>>> import numpy as np
>>> np.set_printoptions(precision=2, suppress=True, linewidth=100, floatmode="fixed")
>>> rng = np.random.default_rng(73)
>>> X = np.eye(5, dtype=int)[rng.permutation(5)]
>>> X
array([[0, 0, 1, 0, 0],
       [0, 0, 0, 1, 0],
       [1, 0, 0, 0, 0],
       [0, 0, 0, 0, 1],
       [0, 1, 0, 0, 0]])
>>> x = np.array([-3, -5, -2, -2, 1])
>>> X.T @ (X @ x)
array([-3, -5, -2, -2,  1])
>>> round(np.linalg.norm(x), 2), round(np.linalg.norm(X @ x), 2)
(np.float64(6.56), np.float64(6.56))
>>> np.sort(np.abs(np.degrees(np.angle(np.linalg.eigvals(X)))))
array([  0.00,   0.00, 120.00, 120.00, 180.00])
>>> np.diff(X, axis=0)
array([[ 0,  0, -1,  1,  0],
       [ 1,  0,  0, -1,  0],
       [-1,  0,  0,  0,  1],
       [ 0,  1,  0,  0, -1]])
>>> np.count_nonzero(X)
np.int64(5)
>>> X.shape
(5, 5)
>>> X.mean(axis=0)
array([0.20, 0.20, 0.20, 0.20, 0.20])
>>> np.linalg.svd(X, compute_uv=False)
array([1.00, 1.00, 1.00, 1.00, 1.00])
>>> F = np.array([[3, 0, -2, 3, 2, 2],
...     [3, -2, -3, 1, 3, 3],
...     [1, 1, -3, 2, 0, -1],
...     [1, 1, 3, 3, -2, 2]])
>>> F[2] = F[1]
>>> F
array([[ 3,  0, -2,  3,  2,  2],
       [ 3, -2, -3,  1,  3,  3],
       [ 3, -2, -3,  1,  3,  3],
       [ 1,  1,  3,  3, -2,  2]])
>>> U, s, vt = np.linalg.svd(F, full_matrices=False)
>>> np.round(U.T @ F @ vt.T, 2) + 0
array([[10.29,  0.00,  0.00,  0.00],
       [ 0.00,  5.56,  0.00,  0.00],
       [ 0.00,  0.00,  1.78,  0.00],
       [ 0.00,  0.00,  0.00,  0.00]])
>>> np.round(vt @ vt.T, 2) + 0
array([[1.00, 0.00, 0.00, 0.00],
       [0.00, 1.00, 0.00, 0.00],
       [0.00, 0.00, 1.00, 0.00],
       [0.00, 0.00, 0.00, 1.00]])
>>> np.allclose(U * s @ vt, F)
True
>>> s.round(2) + 0
array([10.29,  5.56,  1.78,  0.00])
>>> other = F + rng.integers(-2, 3, (4, 3)) @ rng.integers(-2, 3, (3, 6))
>>> other
array([[ 0, -6,  0, -3,  8,  7],
       [ 6,  2, -5,  5, -2, -1],
       [ 5,  6, -7,  5,  1, -1],
       [ 4,  7,  1,  9, -8, -3]])
>>> np.abs(other - F).sum(axis=1)
array([28, 22, 24, 28])
>>> other - F
array([[-3, -6,  2, -6,  6,  5],
       [ 3,  4, -2,  4, -5, -4],
       [ 2,  8, -4,  4, -2, -4],
       [ 3,  6, -2,  6, -6, -5]])
>>> np.round(np.linalg.svd(other - F, compute_uv=False), 2) + 0
array([21.83,  4.51,  1.05,  0.00])
